>>> import numpy as np
>>> np.set_printoptions(precision=2, suppress=True, linewidth=160, floatmode="fixed")
>>> W0 = np.load("case14.npy")
>>> W0
array([[ 1, -1, -1,  1,  1, -1, -1,  1],
       [ 1,  1,  1,  1, -1, -1, -1, -1],
       [ 1,  1, -1, -1,  1,  1, -1, -1]])
>>> rng = np.random.default_rng(46)
>>> out = W0 + rng.integers(-2, 3, (3, 2)) @ rng.integers(-2, 3, (2, 8))
>>> out
array([[ 5,  1, -3,  1,  1,  1,  1,  5],
       [-2, -2,  5, -1, -3, -1, -4, -6],
       [-1,  0,  0, -1,  1,  0, -2, -3]])
>>> np.linalg.matrix_rank(out - W0, tol=1e-8)
np.int64(2)
>>> np.round(np.linalg.norm(W0[1], 1), 2), np.round(np.linalg.norm(W0[1], np.inf), 2)
(np.float64(8.0), np.float64(1.0))
>>> np.round(np.linalg.norm(W0[1] - W0[2]), 2)
np.float64(4.0)
>>> np.round(np.linalg.norm(W0, "nuc"), 2)
np.float64(8.49)
>>> round(np.linalg.norm(W0) ** 2 / np.linalg.norm(W0, 2) ** 2, 2)
np.float64(3.0)
>>> np.linalg.norm(W0, axis=1).argmax()
np.int64(0)
>>> np.linalg.norm(W0, axis=0)
array([1.73, 1.73, 1.73, 1.73, 1.73, 1.73, 1.73, 1.73])
>>> np.diff(W0, axis=0)
array([[ 0,  2,  2,  0, -2,  0,  0, -2],
       [ 0,  0, -2, -2,  2,  2,  0,  0]])
>>> W0.shape
(3, 8)
>>> np.linalg.svd(W0, compute_uv=False)
array([2.83, 2.83, 2.83])
>>> W0.sum(axis=0)
array([ 3,  1, -1,  1,  1, -1, -3, -1])
>>> W0[3]
Traceback (most recent call last):
  File "<python-input-18>", line 1, in <module>
    W0[3]
    ~~^^^
IndexError: index 3 is out of bounds for axis 0 with size 3
>>> W0 - W0[0]
array([[ 0,  0,  0,  0,  0,  0,  0,  0],
       [ 0,  2,  2,  0, -2,  0,  0, -2],
       [ 0,  2,  0, -2,  0,  2,  0, -2]])
>>> round(float(np.linalg.norm(W0)), 2)
4.9
>>> np.abs(W0).max()
np.int64(1)
>>> W0.sum(axis=1)
array([0, 0, 0])
>>> out = W0[0, 0] * W0[1:] - np.outer(W0[1:, 0], W0[0])
>>> out
array([[ 0,  2,  2,  0, -2,  0,  0, -2],
       [ 0,  2,  0, -2,  0,  2,  0, -2]])
>>> W0[:, 0] / W0[0, 0]
array([1.00, 1.00, 1.00])
>>> np.linalg.matrix_rank(out), np.linalg.matrix_rank(W0)
(np.int64(2), np.int64(3))
>>> J = np.array([[0, 1, 0], [1, 0, 0], [0, 0, 0]])
>>> # symmetric, so the eigenvalues are real
>>> w, evecs = np.linalg.eigh(J)
>>> vec = np.array([-6, -9, -7])
>>> vec @ J @ vec
np.int64(108)
>>> np.round(evecs * np.abs(w) @ evecs.T, 2) + 0
array([[1.00, 0.00, 0.00],
       [0.00, 1.00, 0.00],
       [0.00, 0.00, 0.00]])
>>> U, sig, Vt = np.linalg.svd(J)
>>> evecs = Vt[:(sig > 1e-8).sum()]
>>> vec = J[1] + 4 * J[0] + rng.integers(2) * np.eye(3)[2]
>>> vec
array([1.00, 4.00, 1.00])
>>> np.diag(evecs.T @ evecs)
array([1.00, 1.00, 0.00])
>>> np.round(np.linalg.norm(vec - evecs.T @ evecs @ vec), 2)
np.float64(1.0)
>>> np.allclose(evecs.T @ evecs @ vec, vec)
False
>>> np.linalg.matrix_rank(np.vstack([J, vec]))
np.int64(3)
>>> vec = np.array([1, 1, 0])
>>> J * vec
array([[0, 1, 0],
       [1, 0, 0],
       [0, 0, 0]])
>>> J @ vec
array([1, 1, 0])
>>> J @ np.ones(3)
array([1.00, 1.00, 0.00])
>>> np.sign((J @ vec).round(6))
array([1, 1, 0])
>>> np.argsort(-np.linalg.norm(J, axis=0).round(6), kind="stable")[:3]
array([0, 1, 2])
>>> f = np.array([0, 9])
>>> np.convolve(J[1], f)
array([0, 9, 0, 0])
>>> A = np.array([[-4, 1, 5, 1],
...     [4, -1, -3, 0],
...     [-1, 5, 2, -3],
...     [0, 5, 4, 4],
...     [0, -4, -1, -3]])
>>> W1 = np.array([[0, 2, 1, 1],
...     [2, 0, 2, 2],
...     [1, 2, 2, 0],
...     [2, 0, 1, 1],
...     [2, 0, 1, 0],
...     [2, 0, 1, 0],
...     [2, 2, 0, 0],
...     [2, 0, 1, 1]])
>>> c = np.array([-4, 4, 3, 5])
>>> hid = np.maximum(W0 @ W1 + c, 0)
>>> (hid > 0).mean(axis=0)
array([0.00, 1.00, 1.00, 1.00])
>>> hid
array([[0, 2, 2, 6],
       [0, 6, 6, 8],
       [0, 2, 4, 6]])
>>> (hid > 0).astype(int)
array([[0, 1, 1, 1],
       [0, 1, 1, 1],
       [0, 1, 1, 1]])
>>> Z = np.array([[1, 3, 0], [2, 0, 2], [3, 3, 1], [0, 2, 2]])
>>> W1 @ Z
array([[ 7,  5,  7],
       [ 8, 16,  6],
       [11,  9,  6],
       [ 5, 11,  3],
       [ 5,  9,  1],
       [ 5,  9,  1],
       [ 6,  6,  4],
       [ 5, 11,  3]])
>>> hid @ Z
array([[10, 18, 18],
       [30, 34, 34],
       [16, 24, 20]])
>>> out = np.c_[A[:, :3] @ np.array([[-1, -2, 5], [-5, -2, -5], [-2, 3, -5]]), np.array([-1, 2, 2, 2, -2])]
>>> out
array([[-11,  21, -50,  -1],
       [  7, -15,  40,   2],
       [-28,  -2, -40,   2],
       [-33,   2, -45,   2],
       [ 22,   5,  25,  -2]])
>>> np.round(np.linalg.norm(out - A @ np.linalg.lstsq(A, out)[0], axis=0), 2) + 0
array([0.00, 0.00, 0.00, 0.77])
>>> f = np.array([5, 2, 2])
>>> np.correlate(A[1], A[2], "full")
array([-12,  11,  27, -15, -14,   3,   0])
>>> np.convolve(A[1], f)
array([20,  3, -9, -8, -6,  0])
>>> np.array([np.convolve(row, f, "same") for row in A])
array([[ -3,  19,  17,  12],
       [  3,  -9,  -8,  -6],
       [ 23,  18,  -1,  -2],
       [ 25,  30,  38,  16],
       [-20, -13, -25,  -8]])
>>> W1 = np.array([[1, -1, 3], [-2, 0, 2], [-1, -3, 1], [1, 2, 2]])
>>> c = np.array([-1, -4, 7])
>>> hid = np.maximum(A @ W1 + c, 0)
>>> (hid > 0).mean(axis=0)
array([0.40, 0.20, 0.80])
>>> np.linalg.matrix_rank(hid)
np.int64(3)
>>> (hid > 0).astype(int)
array([[0, 0, 1],
       [1, 1, 1],
       [0, 0, 1],
       [0, 0, 1],
       [1, 0, 0]])
>>> Z = np.array([[1, -1, 1], [-3, 1, 3], [0, -1, 1]])
>>> W1 @ Z
array([[ 4, -5,  1],
       [-2,  0,  0],
       [ 8, -3, -9],
       [-5, -1,  9]])
>>> np.linalg.norm(A, axis=1)
array([6.56, 5.10, 6.24, 7.55, 5.10])
>>> round(float(np.linalg.norm(A[1] - A[3])), 2)
10.82
>>> np.linalg.norm(A, axis=0)
array([5.74, 8.25, 7.42, 5.92])
>>> data = np.array([[1, -1, 1, -1, -1, 1, -1, 1],
...     [1, 1, 1, 1, 1, 1, 1, 1],
...     [1, 1, -1, -1, 1, 1, -1, -1]])
>>> data
array([[ 1, -1,  1, -1, -1,  1, -1,  1],
       [ 1,  1,  1,  1,  1,  1,  1,  1],
       [ 1,  1, -1, -1,  1,  1, -1, -1]])
>>> # column 4 repeats column 1
>>> vec = np.array([8, -7, -2, -3])
>>> y = A @ vec
>>> np.linalg.lstsq(A, y)[0]
array([ 8.00, -7.00, -2.00, -3.00])
>>> try:
...     np.linalg.solve(A, y)
... except np.linalg.LinAlgError as e:
...     print("failed:", e)
... 
failed: Last 2 dimensions of the array must be square
>>> y = y + 0.1 * rng.normal(size=5)
>>> y
array([-51.95,  45.05, -37.97, -55.04,  38.91])
>>> c, *_ = np.linalg.lstsq(A, y)
>>> round(float(np.linalg.norm(y - A @ c)), 2)
0.12
>>> c.round()
array([ 8.00, -7.00, -2.00, -3.00])
>>> theta = np.radians(36)
>>> R = np.eye(8)
>>> R[3, 3] = R[0, 0] = np.cos(theta)
>>> R[3, 0], R[0, 3] = -np.sin(theta), np.sin(theta)
>>> R
array([[ 0.81,  0.00,  0.00,  0.59,  0.00,  0.00,  0.00,  0.00],
       [ 0.00,  1.00,  0.00,  0.00,  0.00,  0.00,  0.00,  0.00],
       [ 0.00,  0.00,  1.00,  0.00,  0.00,  0.00,  0.00,  0.00],
       [-0.59,  0.00,  0.00,  0.81,  0.00,  0.00,  0.00,  0.00],
       [ 0.00,  0.00,  0.00,  0.00,  1.00,  0.00,  0.00,  0.00],
       [ 0.00,  0.00,  0.00,  0.00,  0.00,  1.00,  0.00,  0.00],
       [ 0.00,  0.00,  0.00,  0.00,  0.00,  0.00,  1.00,  0.00],
       [ 0.00,  0.00,  0.00,  0.00,  0.00,  0.00,  0.00,  1.00]])
>>> out = data @ R.T
>>> np.linalg.svd(data, compute_uv=False), np.linalg.svd(out, compute_uv=False)
(array([2.83, 2.83, 2.83]), array([2.83, 2.83, 2.83]))
>>> out
array([[ 0.22, -1.00,  1.00, -1.40, -1.00,  1.00, -1.00,  1.00],
       [ 1.40,  1.00,  1.00,  0.22,  1.00,  1.00,  1.00,  1.00],
       [ 0.22,  1.00, -1.00, -1.40,  1.00,  1.00, -1.00, -1.00]])
>>> U, sig, Vt = np.linalg.svd(out, full_matrices=False)
>>> sig
array([2.83, 2.83, 2.83])
>>> np.round(Vt @ Vt.T, 2) + 0
array([[1.00, 0.00, 0.00],
       [0.00, 1.00, 0.00],
       [0.00, 0.00, 1.00]])
>>> np.round(U.T @ U, 2) + 0
array([[1.00, 0.00, 0.00],
       [0.00, 1.00, 0.00],
       [0.00, 0.00, 1.00]])
>>> arr = np.load("m.npy")
>>> arr
array([[ 1.00,  0.00,  0.00,  0.00],
       [ 1.00,  0.00, -1.00,  0.00],
       [-1.00,  2.00, -1.00,  0.00],
       [ 0.00,  0.00,  0.00, -1.00]])
>>> out = np.linalg.inv(arr)
>>> np.round(np.linalg.det(arr) * np.linalg.det(out), 2)
np.float64(1.0)
>>> np.allclose(out, arr.T)
False
>>> C2 = arr.T @ arr
>>> np.trace(C2), (arr ** 2).sum()
(np.float64(10.0), np.float64(10.0))
>>> (arr @ arr.T).shape
(4, 4)
>>> out = np.array([[0, 0], [5, 5], [0, 4], [4, 1]])
>>> np.linalg.matrix_rank(arr @ out)
np.int64(2)
>>> out.T @ arr.T
array([[ 0.00,  0.00, 10.00, -4.00],
       [ 0.00, -4.00,  6.00, -1.00]])
>>> np.einsum("ij,ij->i", arr, arr)
array([1.00, 2.00, 6.00, 1.00])
>>> (arr != 0).astype(int)
array([[1, 0, 0, 0],
       [1, 0, 1, 0],
       [1, 1, 1, 0],
       [0, 0, 0, 1]])
>>> np.sort(np.linalg.eigvals(arr).real)
array([-1.00, -0.50, -0.50,  1.00])
>>> (np.linalg.matrix_power((arr != 0) + (arr.T != 0) + np.eye(4), 4) > 0).astype(int)
array([[1, 1, 1, 0],
       [1, 1, 1, 0],
       [1, 1, 1, 0],
       [0, 0, 0, 1]])
>>> out = arr + rng.integers(-2, 3, (4, 3)) @ rng.integers(-2, 3, (3, 4))
>>> out
array([[ 3.00,  6.00, -2.00, -2.00],
       [ 2.00,  2.00,  0.00,  4.00],
       [ 3.00,  7.00,  0.00, -2.00],
       [ 4.00, -1.00,  4.00, -6.00]])
>>> out - arr
array([[ 2.00,  6.00, -2.00, -2.00],
       [ 1.00,  2.00,  1.00,  4.00],
       [ 4.00,  5.00,  1.00, -2.00],
       [ 4.00, -1.00,  4.00, -5.00]])
>>> F = np.load("out9.npy")
>>> F
array([[ 6,  0, -6, -6],
       [-4, -4,  6,  2],
       [-2,  0,  2,  2]])
>>> U, sig, Vt = np.linalg.svd(F)
>>> np.argmax(sig[:-1] / (sig[1:] + 1e-6)) + 1
np.int64(2)
>>> out = U[:, :2] @ np.diag(sig[:2]) @ Vt[:2]
>>> np.linalg.matrix_rank(F, rtol=0.05)
np.int64(2)
>>> np.linalg.matrix_rank(out)
np.int64(2)
>>> np.round(np.abs(F - out).max(), 2)
np.float64(0.0)
>>> out.round(2) + 0
array([[ 6.00,  0.00, -6.00, -6.00],
       [-4.00, -4.00,  6.00,  2.00],
       [-2.00,  0.00,  2.00,  2.00]])
>>> U, sig, Vt = np.linalg.svd(F)
>>> evecs = Vt[:(sig > 1e-8).sum()]
>>> vec = F[2] + -1 * F[0] + rng.integers(2) * np.eye(4)[3]
>>> vec
array([-8.00,  0.00,  8.00,  8.00])
>>> np.allclose(evecs.T @ evecs @ vec, vec)
True
>>> m1 = np.load("block6.npy")
>>> m1
array([[ 0.03,  0.03,  0.14, -0.08, -0.03],
       [ 0.03,  0.03,  0.14, -0.08, -0.03],
       [ 0.14,  0.14,  0.68, -0.41, -0.14],
       [-0.08, -0.08, -0.41,  0.24,  0.08],
       [-0.03, -0.03, -0.14,  0.08,  0.03]])
>>> # rows and columns are dependent
>>> rk = np.linalg.matrix_rank(m1)
>>> rk
np.int64(1)
>>> ns = np.linalg.svd(m1)[2][rk:].T
>>> ns @ ns.T
array([[ 0.97, -0.03, -0.14,  0.08,  0.03],
       [-0.03,  0.97, -0.14,  0.08,  0.03],
       [-0.14, -0.14,  0.32,  0.41,  0.14],
       [ 0.08,  0.08,  0.41,  0.76, -0.08],
       [ 0.03,  0.03,  0.14, -0.08,  0.97]])
>>> ns.shape
(5, 4)
>>> [int(np.linalg.matrix_rank(m1[:i])) for i in range(1, len(m1) + 1)]
[1, 1, 1, 1, 1]
>>> out = np.array([[-5, 4], [8, 7], [5, -4], [-1, -1], [-9, 6]])
>>> np.einsum("ij->j", m1)
array([ 0.08,  0.08,  0.41, -0.24, -0.08])
>>> out @ m1
Traceback (most recent call last):
  File "<python-input-144>", line 1, in <module>
    out @ m1
    ~~~~^~~~
ValueError: matmul: Input operand 1 has a mismatch in its core dimension 0, with gufunc signature (n?,k),(k,m?)->(n?,m?) (size 5 is different from 2)
>>> np.vstack([m1, out.T]).shape
(7, 5)
>>> np.linalg.matrix_rank(np.vstack([m1, out.T]))
np.int64(3)
>>> np.einsum("ij,ij->i", m1, m1)
array([0.03, 0.03, 0.68, 0.24, 0.03])
>>> X = np.load("a.npy")
>>> X
array([[5, 0, 0],
       [0, 0, 0],
       [0, 0, 0]])
>>> np.linalg.matrix_power(arr, 2)
array([[ 1.00,  0.00,  0.00,  0.00],
       [ 2.00, -2.00,  1.00,  0.00],
       [ 2.00, -2.00, -1.00,  0.00],
       [ 0.00,  0.00,  0.00,  1.00]])
>>> round(float(np.abs(np.linalg.eigvals(arr)).max()), 2)
1.41
>>> np.allclose(arr, arr.T)
False
>>> round(float(np.linalg.det(arr)), 2)
-2.0
>>> arr.inv()
Traceback (most recent call last):
  File "<python-input-154>", line 1, in <module>
    arr.inv()
    ^^^^^^^
AttributeError: 'numpy.ndarray' object has no attribute 'inv'
>>> (arr + arr.T) / 2
array([[ 1.00,  0.50, -0.50,  0.00],
       [ 0.50,  0.00,  0.50,  0.00],
       [-0.50,  0.50, -1.00,  0.00],
       [ 0.00,  0.00,  0.00, -1.00]])
>>> np.sort(np.abs(np.linalg.eigvals(arr)))
array([1.00, 1.00, 1.41, 1.41])
>>> (arr - arr.T) / 2
array([[ 0.00, -0.50,  0.50,  0.00],
       [ 0.50,  0.00, -1.50,  0.00],
       [-0.50,  1.50,  0.00,  0.00],
       [ 0.00,  0.00,  0.00,  0.00]])
>>> [int(np.linalg.matrix_rank(np.linalg.matrix_power(X, p))) for p in range(1, 4)]
[1, 1, 1]
>>> X @ X
array([[25,  0,  0],
       [ 0,  0,  0],
       [ 0,  0,  0]])
